$ python3 -q
>>> import numpy as np
>>> np.set_printoptions(precision=2, suppress=True, linewidth=120, legacy="1.25")
>>> tidy = lambda a: np.round(a, 2) + 0
>>> F = np.load("run13.npy")
>>> F
array([[ 0,  0,  1, -1,  2, -1,  3],
       [ 0,  1,  1,  3,  3, -3,  3],
       [-2,  3, -3,  3, -3,  1,  0],
       [-2,  2,  3,  0, -2,  3, -3],
       [-2,  2,  3,  0, -2,  3, -3]])
>>> T = np.stack([F, 5 * F, F[::-1]])
>>> T.shape
(3, 5, 7)
>>> T.sum(axis=0)
array([[ -2,   2,   9,  -6,  10,  -3,  15],
       [ -2,   8,   9,  18,  16, -15,  15],
       [-14,  21, -21,  21, -21,   7,   0],
       [-12,  13,  19,   3,  -9,  15, -15],
       [-12,  12,  19,  -1, -10,  17, -15]])
>>> tidy(np.linalg.norm(T, axis=(1, 2)))
array([13.15, 65.76, 13.15])
>>> np.linalg.matrix_rank(T.reshape(3, -1))
2
>>> w1 = np.array([[1, 2, 1, -2, -2, 1],
...     [2, -3, -3, -1, -1, 0],
...     [2, 2, 3, 0, 1, 3],
...     [1, 3, 1, -2, -1, 1],
...     [2, -3, 1, -3, -2, -1],
...     [-1, 1, 0, -1, 1, -3],
...     [2, 0, -2, -2, -1, 0]])
>>> beta = np.array([1, 1, 0, 3, 3, 3])
>>> H = np.maximum(F @ w1 + beta, 0)
>>> np.linalg.matrix_rank(H)
4
>>> (H > 0).mean(axis=0)
array([0.4, 0.6, 0.4, 0.6, 0.6, 0.8])
>>> (H > 0).astype(int)
array([[1, 0, 0, 0, 0, 1],
       [1, 0, 0, 0, 0, 1],
       [0, 1, 0, 1, 1, 0],
       [0, 1, 1, 1, 1, 1],
       [0, 1, 1, 1, 1, 1]])
>>> Z = np.array([[-1, 1, 3],
...     [3, 2, 0],
...     [3, -2, 0],
...     [1, 2, 3],
...     [-3, -2, 1],
...     [-1, 0, -2]])
>>> w1 @ Z
array([[ 11,   3,  -7],
       [-18,   2,   2],
       [  7,  -2,   1],
       [ 11,   3,  -6],
       [ -4,  -8,  -3],
       [  3,  -3,   1],
       [ -7,   4,  -1]])
>>> H @ Z
array([[-19,  13,  27],
       [-38,  23,  39],
       [ -6,   4,  23],
       [-10,  -6,  54],
       [-10,  -6,  54]])
>>> Uu, s, VT = np.linalg.svd(F)
>>> evecs = VT[:(s > 1e-8).sum()]
>>> rng = np.random.default_rng(57065)
>>> x0 = F[3] + 4 * F[1] + rng.integers(2) * np.eye(7)[4]
>>> x0
array([-2.,  6.,  7., 12., 11., -9.,  9.])
>>> np.linalg.matrix_rank(np.vstack([F, x0]))
5
>>> tidy(np.linalg.norm(x0 - evecs.T @ evecs @ x0))
0.76
>>> np.argsort(-np.linalg.norm(F, axis=0).round(6), kind="stable")[:3]
array([6, 4, 2])
>>> np.linalg.cond(F) > 100
True
>>> np.linalg.matrix_rank(F, rtol=0.1)
4
>>> tidy(F @ np.linalg.pinv(F) @ F)
array([[ 0.,  0.,  1., -1.,  2., -1.,  3.],
       [ 0.,  1.,  1.,  3.,  3., -3.,  3.],
       [-2.,  3., -3.,  3., -3.,  1.,  0.],
       [-2.,  2.,  3.,  0., -2.,  3., -3.],
       [-2.,  2.,  3.,  0., -2.,  3., -3.]])
>>> tidy(np.trace(np.linalg.pinv(F) @ F))
4.0
>>> Y = np.array([[-0.5, -0.2, 0.2, -1.0],
...     [-0.7, 0.7, -0.3, 1.2],
...     [0.5, 0.3, 0.0, -1.5],
...     [-0.1, -0.2, 2.0, -0.4],
...     [1.7, 0.7, -1.9, -0.6],
...     [0.3, 1.1, 0.7, -0.6],
...     [-1.1, 0.6, -1.0, -0.5],
...     [-0.7, 2.4, -0.2, 0.7],
...     [0.6, -1.3, 0.2, -0.6],
...     [1.2, 0.4, -1.5, 0.6],
...     [-1.9, -0.7, 0.2, 0.3]])
>>> Z = np.array([[0.0, -0.1, -0.1, -0.1, -0.7, 1.1, 0.0, -0.5, -0.3, 0.2, -0.1],
...     [-0.1, 1.6, 0.0, 1.1, 0.3, -2.1, 0.1, -0.5, -0.4, -0.4, -0.2],
...     [0.1, -0.4, -0.5, -0.1, -1.6, 0.3, -0.3, -0.8, 0.2, 1.2, -1.6],
...     [-0.2, -0.4, -0.2, -2.1, 0.4, 0.6, -0.9, -1.1, -0.7, -1.4, 0.5]])
>>> M = Y @ Z
>>> tidy(M)
array([[ 0.24,  0.05,  0.15,  1.91, -0.43, -0.67,  0.82,  1.29,  0.97,  1.62, -0.73],
       [-0.34,  0.83, -0.02, -1.65,  1.66, -1.61, -0.92, -1.08, -0.97, -2.46,  1.01],
       [ 0.27,  1.03,  0.25,  3.43, -0.86, -0.98,  1.38,  1.25,  0.78,  2.08, -0.86],
       [ 0.3 , -0.95, -0.91,  0.43, -3.35,  0.67, -0.26, -1.01,  0.79,  3.02, -3.35],
       [-0.14,  1.95,  0.9 ,  2.05,  1.82, -0.53,  1.18,  0.98, -0.75, -1.38,  2.43],
       [ 0.08,  1.69, -0.26,  2.37, -1.24, -2.13,  0.44, -0.6 ,  0.03,  1.3 , -1.67],
       [-0.06,  1.67,  0.71,  1.92,  2.35, -3.07,  0.81,  1.6 ,  0.24, -0.96,  1.34],
       [-0.4 ,  3.71,  0.03,  1.26,  1.81, -5.45, -0.33, -1.46, -1.28, -2.32,  0.26],
       [ 0.27, -1.98, -0.04, -0.25, -1.37,  3.09,  0.35,  0.85,  0.8 ,  1.72, -0.42],
       [-0.31,  0.88,  0.51, -0.79,  1.92,  0.39, -0.05, -0.26, -1.24, -2.56,  2.5 ],
       [ 0.03, -1.13,  0.03, -1.23,  0.92, -0.38, -0.4 ,  0.81,  0.68, -0.28,  0.16]])
>>> # rows and columns are dependent
>>> Y = M / np.linalg.norm(M, axis=1, keepdims=True)
>>> C2 = Y @ Y.T
>>> np.argwhere(np.triu(np.abs(C2) > 0.95, 1))
array([[7, 8]])
>>> tidy(np.linalg.norm(Y, axis=1))
array([1., 1., 1., 1., 1., 1., 1., 1., 1., 1., 1.])
>>> tidy(C2[8])
array([ 0.22, -0.78,  0.07,  0.55, -0.53, -0.31, -0.71, -0.98,  1.  , -0.49,  0.06])
>>> tidy(np.linalg.norm(M[2] - M[9]))
8.31
>>> tidy(np.linalg.norm(M, "nuc"))
29.62
>>> np.linalg.norm(M, axis=1).argmax()
7
>>> tidy(np.linalg.norm(M[2], 1)), tidy(np.linalg.norm(M[2], np.inf))
(13.17, 3.43)
>>> tidy(np.linalg.norm(M, axis=0))
array([0.83, 5.64, 1.6 , 5.97, 5.91, 7.63, 2.48, 3.59, 2.83, 6.45, 5.52])
>>> tidy(np.linalg.norm(M, axis=1))
array([3.29, 4.35, 4.88, 5.98, 4.81, 4.43, 5.28, 7.6 , 4.48, 4.47, 2.27])
>>> tidy(np.linalg.norm(M, 2))
11.9
>>> tidy(np.linalg.norm(M, 1)), tidy(np.linalg.norm(M, np.inf))
(19.7, 18.31)
>>> Uu, s, VT = np.linalg.svd(M)
>>> evecs = VT[:(s > 1e-8).sum()]
>>> x0 = M[10] + 4 * M[7] + rng.integers(2) * np.eye(11)[5]
>>> tidy(x0)
array([ -1.57,  13.71,   0.15,   3.81,   8.16, -21.18,  -1.72,  -5.03,  -4.44,  -9.56,   1.2 ])
>>> tidy(np.linalg.norm(x0 - evecs.T @ evecs @ x0))
0.42
>>> tidy(np.diag(evecs.T @ evecs))
array([0.01, 0.43, 0.05, 0.61, 0.4 , 0.83, 0.15, 0.49, 0.24, 0.37, 0.42])
>>> np.unique(M.round(6), axis=0).shape
(11, 11)
>>> tidy(M @ np.linalg.pinv(M) @ M)
array([[ 0.24,  0.05,  0.15,  1.91, -0.43, -0.67,  0.82,  1.29,  0.97,  1.62, -0.73],
       [-0.34,  0.83, -0.02, -1.65,  1.66, -1.61, -0.92, -1.08, -0.97, -2.46,  1.01],
       [ 0.27,  1.03,  0.25,  3.43, -0.86, -0.98,  1.38,  1.25,  0.78,  2.08, -0.86],
       [ 0.3 , -0.95, -0.91,  0.43, -3.35,  0.67, -0.26, -1.01,  0.79,  3.02, -3.35],
       [-0.14,  1.95,  0.9 ,  2.05,  1.82, -0.53,  1.18,  0.98, -0.75, -1.38,  2.43],
       [ 0.08,  1.69, -0.26,  2.37, -1.24, -2.13,  0.44, -0.6 ,  0.03,  1.3 , -1.67],
       [-0.06,  1.67,  0.71,  1.92,  2.35, -3.07,  0.81,  1.6 ,  0.24, -0.96,  1.34],
       [-0.4 ,  3.71,  0.03,  1.26,  1.81, -5.45, -0.33, -1.46, -1.28, -2.32,  0.26],
       [ 0.27, -1.98, -0.04, -0.25, -1.37,  3.09,  0.35,  0.85,  0.8 ,  1.72, -0.42],
       [-0.31,  0.88,  0.51, -0.79,  1.92,  0.39, -0.05, -0.26, -1.24, -2.56,  2.5 ],
       [ 0.03, -1.13,  0.03, -1.23,  0.92, -0.38, -0.4 ,  0.81,  0.68, -0.28,  0.16]])
>>> np.allclose(M[:-1].T @ np.linalg.lstsq(M[:-1].T, M[-1])[0], M[-1])
True
>>> tidy(np.trace(np.linalg.pinv(M) @ M))
4.0
